$ python -q
>>> import numpy as np
>>> np.set_printoptions(suppress=True, linewidth=200)
>>> def rd(a):
...     return np.round(a, 1) + 0
... 
>>> Y = np.array([[3, 1, 1, 3, 1, 1],
...     [3, 0, -1, 0, 3, 2],
...     [1, 2, -2, -2, 0, -3],
...     [-3, 0, 3, -3, 2, 0],
...     [-3, 1, 2, -2, 1, 2],
...     [2, 0, -3, -3, 0, -3]])
>>> cent = np.array([[1, 4], [-3, 9]])
>>> feats = np.block([[Y, np.zeros((6, 2))], [np.zeros((2, 6)), cent]])
>>> feats
array([[ 3.,  1.,  1.,  3.,  1.,  1.,  0.,  0.],
       [ 3.,  0., -1.,  0.,  3.,  2.,  0.,  0.],
       [ 1.,  2., -2., -2.,  0., -3.,  0.,  0.],
       [-3.,  0.,  3., -3.,  2.,  0.,  0.,  0.],
       [-3.,  1.,  2., -2.,  1.,  2.,  0.,  0.],
       [ 2.,  0., -3., -3.,  0., -3.,  0.,  0.],
       [ 0.,  0.,  0.,  0.,  0.,  0.,  1.,  4.],
       [ 0.,  0.,  0.,  0.,  0.,  0., -3.,  9.]])
>>> rd(np.sort(np.abs(np.linalg.eigvals(feats))))
array([2.1, 2.1, 3. , 3.3, 3.3, 3.5, 4.1, 7. ])
>>> (feats - feats.T) / 2
array([[ 0. , -1. ,  0. ,  3. ,  2. , -0.5,  0. ,  0. ],
       [ 1. ,  0. , -1.5,  0. ,  1. ,  1. ,  0. ,  0. ],
       [ 0. ,  1.5,  0. , -2.5, -1. ,  0. ,  0. ,  0. ],
       [-3. ,  0. ,  2.5,  0. ,  2. ,  1.5,  0. ,  0. ],
       [-2. , -1. ,  1. , -2. ,  0. ,  1. ,  0. ,  0. ],
       [ 0.5, -1. ,  0. , -1.5, -1. ,  0. ,  0. ,  0. ],
       [ 0. ,  0. ,  0. ,  0. ,  0. ,  0. ,  0. ,  3.5],
       [ 0. ,  0. ,  0. ,  0. ,  0. ,  0. , -3.5,  0. ]])
>>> (feats + feats.T) / 2
array([[ 3. ,  2. ,  1. ,  0. , -1. ,  1.5,  0. ,  0. ],
       [ 2. ,  0. ,  0.5,  0. ,  2. ,  1. ,  0. ,  0. ],
       [ 1. ,  0.5, -2. ,  0.5,  1. , -3. ,  0. ,  0. ],
       [ 0. ,  0. ,  0.5, -3. ,  0. , -1.5,  0. ,  0. ],
       [-1. ,  2. ,  1. ,  0. ,  1. ,  1. ,  0. ,  0. ],
       [ 1.5,  1. , -3. , -1.5,  1. , -3. ,  0. ,  0. ],
       [ 0. ,  0. ,  0. ,  0. ,  0. ,  0. ,  1. ,  0.5],
       [ 0. ,  0. ,  0. ,  0. ,  0. ,  0. ,  0.5,  9. ]])
>>> np.allclose(feats, feats.T)
False
>>> np.allclose(feats @ feats.T, feats.T @ feats)
False
>>> rd(np.abs(np.linalg.eigvals(feats)).max())
np.float64(7.0)
>>> feats @ feats
array([[  3.,   6.,   8.,  -7.,  13.,   1.,   0.,   0.],
       [  3.,   4.,   5.,  -1.,   6.,   6.,   0.,   0.],
       [  7.,  -3.,   6.,  22.,   3.,  20.,   0.,   0.],
       [ -3.,   5., -14., -10.,  -7.,  -8.,   0.,   0.],
       [  3.,   2., -18., -15.,  -3., -11.,   0.,   0.],
       [  6.,  -4.,   8.,  30.,  -4.,  20.,   0.,   0.],
       [  0.,   0.,   0.,   0.,   0.,   0., -11.,  40.],
       [  0.,   0.,   0.,   0.,   0.,   0., -30.,  69.]])
>>> Uu, s, Vh = np.linalg.svd(feats, full_matrices=False)
>>> rd(Vh @ Vh.T)
array([[1., 0., 0., 0., 0., 0., 0., 0.],
       [0., 1., 0., 0., 0., 0., 0., 0.],
       [0., 0., 1., 0., 0., 0., 0., 0.],
       [0., 0., 0., 1., 0., 0., 0., 0.],
       [0., 0., 0., 0., 1., 0., 0., 0.],
       [0., 0., 0., 0., 0., 1., 0., 0.],
       [0., 0., 0., 0., 0., 0., 1., 0.],
       [0., 0., 0., 0., 0., 0., 0., 1.]])
>>> np.allclose(Uu * s @ Vh, feats)
True
>>> rd(np.abs(Vh[0]))
array([0. , 0. , 0. , 0. , 0. , 0. , 0.2, 1. ])
>>> Uu.shape, s.shape, Vh.shape
((8, 8), (8,), (8, 8))
>>> M = np.array([[0, -2, 0], [2, 0, -5], [0, 5, 0]])
>>> rank = np.linalg.matrix_rank(M)
>>> rank
np.int64(2)
>>> N = np.linalg.svd(M)[2][rank:].T
>>> [int(np.linalg.matrix_rank(M[:, :j + 1])) for j in range(3)]
[1, 2, 2]
>>> rd(N @ N.T)
array([[0.9, 0. , 0.3],
       [0. , 0. , 0. ],
       [0.3, 0. , 0.1]])
>>> N.shape
(3, 1)
>>> x0 = np.array([1, 0, 0])
>>> rd(np.linalg.det(M))
np.float64(0.0)
>>> rd(np.linalg.eigvals(M).real)
array([0., 0., 0.])
>>> x0 @ M @ x0
np.int64(0)
>>> Q = np.linalg.solve(np.eye(3) - M, np.eye(3) + M)
>>> rd(np.linalg.det(Q))
np.float64(1.0)
>>> Y = np.array([[5, 2], [-5, 1]])
>>> cent = np.kron(Y, M)
>>> rd(np.linalg.norm(cent, 2)), rd(np.linalg.norm(Y, 2) * np.linalg.norm(M, 2))
(np.float64(38.3), np.float64(38.3))
>>> cent.shape
(6, 6)
>>> cent
array([[  0, -10,   0,   0,  -4,   0],
       [ 10,   0, -25,   4,   0, -10],
       [  0,  25,   0,   0,  10,   0],
       [  0,  10,   0,   0,  -2,   0],
       [-10,   0,  25,   2,   0,  -5],
       [  0, -25,   0,   0,   5,   0]])
>>> np.linalg.matrix_rank(cent)
np.int64(4)
